>>> import numpy as np
>>> import numpy.linalg as la
>>> np.set_printoptions(precision=3, suppress=True, linewidth=160)
>>> def rd(a):
...     return np.round(a, 3) + 0
... 
>>> M = np.loadtxt("data.csv", delimiter=",")
>>> M
array([[ 5.,  0.,  0.,  0.,  0.,  0.,  0.,  0.,  0.,  0.],
       [ 0.,  9., -4., -6., -6., -4.,  6., -4.,  0., -2.],
       [ 0., -4.,  9.,  6.,  6.,  4., -6.,  4.,  0.,  2.],
       [ 0., -6.,  6., 14.,  9.,  6., -9.,  6.,  0.,  3.],
       [ 0., -6.,  6.,  9., 14.,  6., -9.,  6.,  0.,  3.],
       [ 0., -4.,  4.,  6.,  6.,  9., -6.,  4.,  0.,  2.],
       [ 0.,  6., -6., -9., -9., -6., 14., -6.,  0., -3.],
       [ 0., -4.,  4.,  6.,  6.,  4., -6.,  9.,  0.,  2.],
       [ 0.,  0.,  0.,  0.,  0.,  0.,  0.,  0.,  5.,  0.],
       [ 0., -2.,  2.,  3.,  3.,  2., -3.,  2.,  0.,  6.]])
>>> rng = np.random.default_rng(32)
>>> lab = rng.permutation(10)
>>> Y = M[:, lab] * rng.choice([-1, 1], 10)
>>> Y
array([[ 0.,  0.,  0.,  5.,  0.,  0.,  0.,  0., -0.,  0.],
       [-4.,  9., -4.,  0., -6., -2.,  6., -4., -0., -6.],
       [ 4., -4.,  4.,  0.,  6.,  2., -6.,  9., -0.,  6.],
       [ 6., -6.,  6.,  0.,  9.,  3., -9.,  6., -0., 14.],
       [ 6., -6.,  6.,  0., 14.,  3., -9.,  6., -0.,  9.],
       [ 9., -4.,  4.,  0.,  6.,  2., -6.,  4., -0.,  6.],
       [-6.,  6., -6.,  0., -9., -3., 14., -6., -0., -9.],
       [ 4., -4.,  9.,  0.,  6.,  2., -6.,  4., -0.,  6.],
       [ 0.,  0.,  0.,  0.,  0.,  0.,  0.,  0., -5.,  0.],
       [ 2., -2.,  2.,  0.,  3.,  6., -3.,  2., -0.,  3.]])
>>> Uu, _, Vh = la.svd(M.T @ Y)
>>> rd(la.lstsq(M, Y)[0])
array([[ 0.,  0.,  0.,  1.,  0.,  0.,  0.,  0.,  0.,  0.],
       [ 0.,  1.,  0.,  0.,  0.,  0.,  0.,  0.,  0.,  0.],
       [ 0.,  0.,  0.,  0.,  0.,  0.,  0.,  1.,  0.,  0.],
       [ 0.,  0.,  0.,  0.,  0.,  0.,  0.,  0.,  0.,  1.],
       [ 0.,  0.,  0.,  0.,  1.,  0.,  0.,  0.,  0.,  0.],
       [ 1.,  0.,  0.,  0.,  0.,  0.,  0.,  0.,  0.,  0.],
       [ 0.,  0.,  0.,  0.,  0.,  0.,  1.,  0.,  0.,  0.],
       [ 0.,  0.,  1.,  0.,  0.,  0.,  0.,  0.,  0.,  0.],
       [ 0.,  0.,  0.,  0.,  0.,  0.,  0.,  0., -1.,  0.],
       [ 0.,  0.,  0.,  0.,  0.,  1.,  0.,  0.,  0.,  0.]])
>>> lab
array([5, 1, 7, 0, 4, 9, 6, 2, 8, 3])
>>> rd(Uu @ Vh)
array([[ 0.,  0.,  0.,  1.,  0.,  0.,  0.,  0.,  0.,  0.],
       [ 0.,  1.,  0.,  0.,  0.,  0.,  0.,  0.,  0.,  0.],
       [ 0.,  0.,  0.,  0.,  0.,  0.,  0.,  1.,  0.,  0.],
       [ 0.,  0.,  0.,  0.,  0.,  0.,  0.,  0.,  0.,  1.],
       [ 0.,  0.,  0.,  0.,  1.,  0.,  0.,  0.,  0.,  0.],
       [ 1.,  0.,  0.,  0.,  0.,  0.,  0.,  0.,  0.,  0.],
       [ 0.,  0.,  0.,  0.,  0.,  0.,  1.,  0.,  0.,  0.],
       [ 0.,  0.,  1.,  0.,  0.,  0.,  0.,  0.,  0.,  0.],
       [ 0.,  0.,  0.,  0.,  0.,  0.,  0.,  0., -1.,  0.],
       [ 0.,  0.,  0.,  0.,  0.,  1.,  0.,  0.,  0.,  0.]])
